$ python3 -q
>>> import numpy as np
>>> import numpy.linalg as la
>>> np.set_printoptions(precision=2, suppress=True, linewidth=200)
>>> def rd(a):
...     return np.round(a, 2) + 0
... 
>>> feats = np.load("test15.npy")
>>> print(rd(feats))
[[ 1.    0.    0.    0.    0.    0.    0.  ]
 [ 0.    1.    0.    0.    0.    0.    0.  ]
 [ 0.    0.    0.81  0.   -0.59  0.    0.  ]
 [ 0.    0.    0.    1.    0.    0.    0.  ]
 [ 0.    0.    0.59  0.    0.81  0.    0.  ]
 [ 0.    0.    0.    0.    0.    1.    0.  ]
 [ 0.    0.    0.    0.    0.    0.    1.  ]]
>>> print(rd(feats.T @ feats))
[[1. 0. 0. 0. 0. 0. 0.]
 [0. 1. 0. 0. 0. 0. 0.]
 [0. 0. 1. 0. 0. 0. 0.]
 [0. 0. 0. 1. 0. 0. 0.]
 [0. 0. 0. 0. 1. 0. 0.]
 [0. 0. 0. 0. 0. 1. 0.]
 [0. 0. 0. 0. 0. 0. 1.]]
>>> print(rd(la.norm(feats, axis=0)))
[1. 1. 1. 1. 1. 1. 1.]
>>> Y = la.inv(feats)
>>> print(rd(Y))
[[ 1.    0.    0.    0.    0.    0.    0.  ]
 [ 0.    1.    0.    0.    0.    0.    0.  ]
 [ 0.    0.    0.81  0.    0.59  0.    0.  ]
 [ 0.    0.    0.    1.    0.    0.    0.  ]
 [ 0.    0.   -0.59  0.    0.81  0.    0.  ]
 [ 0.    0.    0.    0.    0.    1.    0.  ]
 [ 0.    0.    0.    0.    0.    0.    1.  ]]
>>> print(rd(feats @ Y))
[[1. 0. 0. 0. 0. 0. 0.]
 [0. 1. 0. 0. 0. 0. 0.]
 [0. 0. 1. 0. 0. 0. 0.]
 [0. 0. 0. 1. 0. 0. 0.]
 [0. 0. 0. 0. 1. 0. 0.]
 [0. 0. 0. 0. 0. 1. 0.]
 [0. 0. 0. 0. 0. 0. 1.]]
>>> print(np.allclose(Y, feats.T))
True
>>> print(rd(la.cond(feats)))
1.0
>>> T = np.stack([feats, 4 * feats, feats[::-1]])
>>> print(la.matrix_rank(T.reshape(3, -1)))
2
>>> print(rd(la.norm(T, axis=(1, 2))))
[ 2.65 10.58  2.65]
>>> print(rd(np.einsum("bij,cij->bc", T, T)))
[[  7.  28.   1.]
 [ 28. 112.   4.]
 [  1.   4.   7.]]
>>> vec = np.array([-2, 3, 2, -1, -3, -2, 3])
>>> h1 = np.maximum(feats @ vec, 0)
>>> print(np.flatnonzero(h1 > 1e-9))
[1 2 6]
>>> print(rd(np.tanh(feats @ vec)))
[-0.96  1.    1.   -0.76 -0.85 -0.96  1.  ]
>>> print(rd(np.maximum(feats @ (3 * vec), 0)))
[ 0.    9.   10.14  0.    0.    0.    9.  ]
>>> print(rd(feats @ feats))
[[ 1.    0.    0.    0.    0.    0.    0.  ]
 [ 0.    1.    0.    0.    0.    0.    0.  ]
 [ 0.    0.    0.31  0.   -0.95  0.    0.  ]
 [ 0.    0.    0.    1.    0.    0.    0.  ]
 [ 0.    0.    0.95  0.    0.31  0.    0.  ]
 [ 0.    0.    0.    0.    0.    1.    0.  ]
 [ 0.    0.    0.    0.    0.    0.    1.  ]]
>>> print(rd(np.sort(la.eigvals(feats).real)))
[0.81 0.81 1.   1.   1.   1.   1.  ]
>>> print((feats != 0).astype(int))
[[1 0 0 0 0 0 0]
 [0 1 0 0 0 0 0]
 [0 0 1 0 1 0 0]
 [0 0 0 1 0 0 0]
 [0 0 1 0 1 0 0]
 [0 0 0 0 0 1 0]
 [0 0 0 0 0 0 1]]
>>> print((la.matrix_power((feats != 0) + (feats.T != 0) + np.eye(7), 7) > 0).astype(int))
[[1 0 0 0 0 0 0]
 [0 1 0 0 0 0 0]
 [0 0 1 0 1 0 0]
 [0 0 0 1 0 0 0]
 [0 0 1 0 1 0 0]
 [0 0 0 0 0 1 0]
 [0 0 0 0 0 0 1]]
>>> print(rd(la.det(feats)))
1.0
